$ python -q
>>> import numpy as np
>>> np.set_printoptions(precision=1, suppress=True, linewidth=160)
>>> def rnd(a):
...     return np.round(a, 1) + 0
... 
>>> X = np.array([[1, 1, 0, 0, 0, 0],
...     [1, 1, 0, 0, 0, 0],
...     [2, 0, 0, 0, 0, 0],
...     [0, 0, 1, 1, 0, 0],
...     [0, 0, 1, 1, 0, 0],
...     [0, 0, 2, 0, 0, 0],
...     [0, 0, 0, 0, 1, 1],
...     [0, 0, 0, 0, 1, 1],
...     [0, 0, 0, 0, 2, 0]])
>>> # row 1 repeats row 0
>>> rng = np.random.default_rng(19)
>>> z = rng.permutation(6)
>>> B = X[:, z] * rng.choice([-1, 1], 6)
>>> B
array([[ 0,  0, -1, -1,  0,  0],
       [ 0,  0, -1, -1,  0,  0],
       [ 0,  0,  0, -2,  0,  0],
       [ 0, -1,  0,  0,  0,  1],
       [ 0, -1,  0,  0,  0,  1],
       [ 0, -2,  0,  0,  0,  0],
       [-1,  0,  0,  0,  1,  0],
       [-1,  0,  0,  0,  1,  0],
       [-2,  0,  0,  0,  0,  0]])
>>> Uu, _, VT = np.linalg.svd(X.T @ B)
>>> rnd(np.linalg.lstsq(X, B)[0])
array([[ 0.,  0.,  0., -1.,  0.,  0.],
       [ 0.,  0., -1.,  0.,  0.,  0.],
       [ 0., -1.,  0.,  0.,  0.,  0.],
       [ 0.,  0.,  0.,  0.,  0.,  1.],
       [-1.,  0.,  0.,  0.,  0.,  0.],
       [ 0.,  0.,  0.,  0.,  1.,  0.]])
>>> B = np.c_[X[:, :1] @ np.array([[0]]), np.array([-1, 1, -1, 1, -1, -2, -1, -2, 0])]
>>> B
array([[ 0, -1],
       [ 0,  1],
       [ 0, -1],
       [ 0,  1],
       [ 0, -1],
       [ 0, -2],
       [ 0, -1],
       [ 0, -2],
       [ 0,  0]])
>>> rnd(np.linalg.lstsq(X, B[:, 0])[0])
array([0., 0., 0., 0., 0., 0.])
>>> P = X @ np.linalg.solve(X.T @ X, X.T)
>>> np.allclose(P @ P, P)
True
>>> np.linalg.matrix_rank(np.eye(9) - P)
np.int64(3)
>>> np.diag(P)
array([0.5, 0.5, 1. , 0.5, 0.5, 1. , 0.5, 0.5, 1. ])
>>> Q, r_ = np.linalg.qr(X)
>>> rnd(r_)
array([[-2.4, -0.8,  0. ,  0. ,  0. ,  0. ],
       [ 0. , -1.2,  0. ,  0. ,  0. ,  0. ],
       [ 0. ,  0. , -2.4, -0.8,  0. ,  0. ],
       [ 0. ,  0. ,  0. , -1.2,  0. ,  0. ],
       [ 0. ,  0. ,  0. ,  0. , -2.4, -0.8],
       [ 0. ,  0. ,  0. ,  0. ,  0. , -1.2]])
>>> rnd(Q.T @ Q)
array([[1., 0., 0., 0., 0., 0.],
       [0., 1., 0., 0., 0., 0.],
       [0., 0., 1., 0., 0., 0.],
       [0., 0., 0., 1., 0., 0.],
       [0., 0., 0., 0., 1., 0.],
       [0., 0., 0., 0., 0., 1.]])
>>> rnd(Q @ r_)
array([[1., 1., 0., 0., 0., 0.],
       [1., 1., 0., 0., 0., 0.],
       [2., 0., 0., 0., 0., 0.],
       [0., 0., 1., 1., 0., 0.],
       [0., 0., 1., 1., 0., 0.],
       [0., 0., 2., 0., 0., 0.],
       [0., 0., 0., 0., 1., 1.],
       [0., 0., 0., 0., 1., 1.],
       [0., 0., 0., 0., 2., 0.]])
>>> J = np.vander(np.arange(10) - 2, 3, increasing=True)
>>> J
array([[ 1, -2,  4],
       [ 1, -1,  1],
       [ 1,  0,  0],
       [ 1,  1,  1],
       [ 1,  2,  4],
       [ 1,  3,  9],
       [ 1,  4, 16],
       [ 1,  5, 25],
       [ 1,  6, 36],
       [ 1,  7, 49]])
>>> B = J[0, 0] * J[1:] - np.outer(J[1:, 0], J[0])
>>> B
array([[ 0,  1, -3],
       [ 0,  2, -4],
       [ 0,  3, -3],
       [ 0,  4,  0],
       [ 0,  5,  5],
       [ 0,  6, 12],
       [ 0,  7, 21],
       [ 0,  8, 32],
       [ 0,  9, 45]])
>>> np.linalg.matrix_rank(B), np.linalg.matrix_rank(J)
(np.int64(2), np.int64(3))
>>> J[:, 0] / J[0, 0]
array([1., 1., 1., 1., 1., 1., 1., 1., 1., 1.])
>>> np.flatnonzero(~B.round(6).any(axis=1))
array([], dtype=int64)
>>> W0 = np.loadtxt("dump.csv", delimiter=",")
>>> rnd(W0)
array([[ 0. , -0.1, -0.1,  0. , -0.1,  0.1],
       [-0.1,  0.5,  0.4, -0.3,  0.1,  0. ],
       [-0.1,  0.4,  0.3, -0.2,  0.1,  0. ],
       [ 0. , -0.3, -0.2,  0.2,  0.1, -0.2],
       [-0.1,  0.1,  0.1,  0.1,  0.3, -0.4],
       [ 0.1,  0. ,  0. , -0.2, -0.4,  0.6]])
>>> ev, vecs = np.linalg.eigh(W0)
>>> rnd(vecs.T @ vecs)
array([[1., 0., 0., 0., 0., 0.],
       [0., 1., 0., 0., 0., 0.],
       [0., 0., 1., 0., 0., 0.],
       [0., 0., 0., 1., 0., 0.],
       [0., 0., 0., 0., 1., 0.],
       [0., 0., 0., 0., 0., 1.]])
>>> rnd(vecs.T @ W0 @ vecs)
array([[0., 0., 0., 0., 0., 0.],
       [0., 0., 0., 0., 0., 0.],
       [0., 0., 0., 0., 0., 0.],
       [0., 0., 0., 0., 0., 0.],
       [0., 0., 0., 0., 1., 0.],
       [0., 0., 0., 0., 0., 1.]])
>>> rnd(np.linalg.eigvalsh(W0 @ W0))
array([0., 0., 0., 0., 1., 1.])
>>> (ev > 1e-8).sum(), (ev < -1e-8).sum()
(np.int64(2), np.int64(0))
>>> np.unique(ev.round(6) + 0, return_counts=True)[1]
array([4, 2])
>>> ev.sum(), np.trace(W0)
(np.float64(2.0), np.float64(2.0))
>>> rank = np.linalg.matrix_rank(W0)
>>> rank
np.int64(2)
>>> ns = np.linalg.svd(W0)[2][rank:].T
>>> [int(np.linalg.matrix_rank(W0[:, :j + 1])) for j in range(6)]
[1, 2, 2, 2, 2, 2]
>>> rnd(W0 @ ns)
array([[0., 0., 0., 0.],
       [0., 0., 0., 0.],
       [0., 0., 0., 0.],
       [0., 0., 0., 0.],
       [0., 0., 0., 0.],
       [0., 0., 0., 0.]])
>>> np.linalg.matrix_rank(W0.T @ W0), np.linalg.matrix_rank(W0 @ W0.T)
(np.int64(2), np.int64(2))
>>> rnd(ns @ ns.T)
array([[ 1. ,  0.1,  0.1,  0. ,  0.1, -0.1],
       [ 0.1,  0.5, -0.4,  0.3, -0.1,  0. ],
       [ 0.1, -0.4,  0.7,  0.2, -0.1,  0. ],
       [ 0. ,  0.3,  0.2,  0.8, -0.1,  0.2],
       [ 0.1, -0.1, -0.1, -0.1,  0.7,  0.4],
       [-0.1,  0. ,  0. ,  0.2,  0.4,  0.4]])
>>> ns.shape
(6, 4)
>>> np.allclose(W0 @ ns, 0)
True
